$ python -q
>>> import numpy as np
>>> np.set_printoptions(suppress=True, linewidth=140)
>>> rnd = lambda a: np.round(a, 2) + 0
>>> M = np.maximum(np.array([[-1, 8],
...     [5, -9],
...     [4, -9],
...     [8, 4],
...     [1, 2],
...     [6, 1],
...     [1, -8],
...     [1, 1],
...     [4, -8],
...     [-7, 7],
...     [-4, 4],
...     [5, 1]]) @ np.array([[-3, -2, -2], [3, -3, 2]]) + np.array([2, 2, 0]), 0)
>>> M
array([[29,  0, 18],
       [ 0, 19,  0],
       [ 0, 21,  0],
       [ 0,  0,  0],
       [ 5,  0,  2],
       [ 0,  0,  0],
       [ 0, 24,  0],
       [ 2,  0,  0],
       [ 0, 18,  0],
       [44,  0, 28],
       [26,  0, 16],
       [ 0,  0,  0]])
>>> Xc = M - M.mean(axis=0)
>>> evecs = np.linalg.svd(Xc)[2][:2]
>>> A2 = Xc - Xc @ evecs.T @ evecs
>>> rnd(np.diag(evecs.T @ evecs))
array([0.71, 1.  , 0.29])
>>> rnd((Xc @ evecs.T).std(axis=0))
array([17.88,  8.55])
>>> np.linalg.norm(A2, axis=1).round(6).argmax()
np.int64(7)
>>> A2 = np.c_[M[:, :2] @ np.array([[3, -1], [-5, -1]]), np.array([-1, 4, 7, 5, -1, 2, 6, -8, -4, -6, 8, 6])]
>>> A2
array([[  87,  -29,   -1],
       [ -95,  -19,    4],
       [-105,  -21,    7],
       [   0,    0,    5],
       [  15,   -5,   -1],
       [   0,    0,    2],
       [-120,  -24,    6],
       [   6,   -2,   -8],
       [ -90,  -18,   -4],
       [ 132,  -44,   -6],
       [  78,  -26,    8],
       [   0,    0,    6]])
>>> np.linalg.matrix_rank(A2)
np.int64(3)
>>> left, s, Vh = np.linalg.svd(A2, full_matrices=False)
>>> np.allclose(left * s @ Vh, A2)
True
>>> left.shape, s.shape, Vh.shape
((12, 3), (3,), (3, 3))
>>> rnd(left.T @ A2 @ Vh.T)
array([[272.  ,   0.  ,   0.  ],
       [  0.  ,  71.7 ,   0.  ],
       [  0.  ,   0.  ,  17.11]])
>>> rnd(np.abs(Vh[0]))
array([1.  , 0.03, 0.02])
>>> rnd(Vh @ Vh.T)
array([[1., 0., 0.],
       [0., 1., 0.],
       [0., 0., 1.]])
>>> rnd(np.sqrt((s ** 2).sum())), rnd(np.linalg.norm(A2))
(np.float64(281.82), np.float64(281.82))
>>> (s > 1e-8).sum()
np.int64(3)
>>> rnd(np.cumsum(s ** 2) / np.sum(s ** 2))
array([0.93, 1.  , 1.  ])
>>> x0 = np.array([-2, -3, 1])
>>> M @ (2 * x0)
array([ -80, -114, -126,    0,  -16,    0, -144,   -8, -108, -120,  -72,    0])
>>> M @ np.ones(3)
array([47., 19., 21.,  0.,  7.,  0., 24.,  2., 18., 72., 42.,  0.])
>>> M * x0
array([[-58,   0,  18],
       [  0, -57,   0],
       [  0, -63,   0],
       [  0,   0,   0],
       [-10,   0,   2],
       [  0,   0,   0],
       [  0, -72,   0],
       [ -4,   0,   0],
       [  0, -54,   0],
       [-88,   0,  28],
       [-52,   0,  16],
       [  0,   0,   0]])
>>> np.sign((M @ x0).round(6))
array([-1, -1, -1,  0, -1,  0, -1, -1, -1, -1, -1,  0])
>>> M @ x0
array([-40, -57, -63,   0,  -8,   0, -72,  -4, -54, -60, -36,   0])
